% python3 -q
>>> import numpy as np
>>> np.set_printoptions(suppress=True, linewidth=140)
>>> rnd = lambda a: np.round(a, 2) + 0
>>> A = np.array([[4, -3, -8, 4, 5],
...     [5, 2, 10, -5, -1],
...     [1, -5, -10, 5, 1],
...     [0, -5, 8, -4, 2]])
>>> r0, g = A[0], A[2]
>>> r0 @ g
np.int64(124)
>>> p = (r0 @ g) / (r0 @ r0) * r0
>>> rnd(np.linalg.norm(r0 + g) ** 2 + np.linalg.norm(r0 - g) ** 2)
np.float64(564.0)
>>> rnd((g - p) @ r0)
np.float64(0.0)
>>> rnd(g - p)
array([-2.82, -2.14, -2.37,  1.18, -3.77])
>>> t3 = np.stack([A, 5 * A, A[::-1]])
>>> t3.shape
(3, 4, 5)
>>> t3.sum(axis=0)
array([[ 24, -23, -40,  20,  32],
       [ 31,   7,  50, -25,  -5],
       [ 11, -28, -50,  25,   5],
       [  4, -33,  40, -20,  17]])
>>> K = np.load("run16.npy")
>>> rnd(K)
array([[13.92,  6.27, 11.59,  6.75],
       [12.97,  5.87, 11.02,  6.82],
       [11.18,  5.11,  9.9 ,  6.85],
       [10.98,  5.02,  9.78,  6.84],
       [ 7.61,  3.58,  7.59,  6.38],
       [ 1.46,  0.84,  2.79,  3.09],
       [ 1.3 ,  0.77,  2.62,  2.91],
       [ 0.22,  0.22,  1.23,  1.37],
       [ 0.02,  0.1 ,  0.76,  0.83],
       [ 1.39,  0.38, -0.93, -0.38],
       [ 2.53,  0.77, -1.09,  0.15],
       [ 2.54,  0.77, -1.09,  0.15],
       [ 4.19,  1.35, -1.11,  1.34],
       [ 8.1 ,  2.77, -0.76,  5.27],
       [ 9.06,  3.12, -0.63,  6.4 ],
       [ 9.11,  3.14, -0.62,  6.47],
       [13.08,  4.62,  0.06, 11.71],
       [13.11,  4.64,  0.07, 11.77],
       [15.43,  5.51,  0.53, 15.18],
       [21.42,  7.78,  1.86, 24.98]])
>>> Xc = K - K.mean(axis=0)
>>> V = np.linalg.svd(Xc)[2][:3]
>>> A2 = Xc - Xc @ V.T @ V
>>> rnd(np.diag(V.T @ V))
array([0.89, 0.12, 0.99, 1.  ])
>>> np.linalg.norm(A2, axis=1).round(6).argmax()
np.int64(0)
>>> rnd((Xc @ V.T).std(axis=0))
array([8.57, 4.4 , 1.54])
>>> rnd(np.linalg.norm(A2) / np.linalg.norm(Xc))
np.float64(0.0)
>>> [round(float(x), 2) for x in np.linalg.svd(K, compute_uv=False)[:3]]
[62.06, 19.87, 7.29]
>>> np.argsort(-np.linalg.norm(K, axis=0).round(6), kind="stable")[:3]
array([0, 3, 2])
>>> X = np.load("block15.npy")
>>> rnd(X)
array([[ 0.42, -0.42,  0.2 , -0.08,  0.14],
       [-0.42,  0.42, -0.2 ,  0.08, -0.14],
       [ 0.2 , -0.2 ,  0.09, -0.04,  0.07],
       [-0.08,  0.08, -0.04,  0.02, -0.03],
       [ 0.14, -0.14,  0.07, -0.03,  0.05]])
>>> # applying it twice changes nothing
>>> U, sv, Vt = np.linalg.svd(X)
>>> V = Vt[:(sv > 1e-8).sum()]
>>> rng = np.random.default_rng(9171)
>>> vec = X[1] + 5 * X[0] + rng.integers(2) * np.eye(5)[2]
>>> rnd(vec)
array([ 1.69, -1.69,  0.79, -0.34,  0.56])
>>> rnd(V.T @ V)
array([[ 0.42, -0.42,  0.2 , -0.08,  0.14],
       [-0.42,  0.42, -0.2 ,  0.08, -0.14],
       [ 0.2 , -0.2 ,  0.09, -0.04,  0.07],
       [-0.08,  0.08, -0.04,  0.02, -0.03],
       [ 0.14, -0.14,  0.07, -0.03,  0.05]])
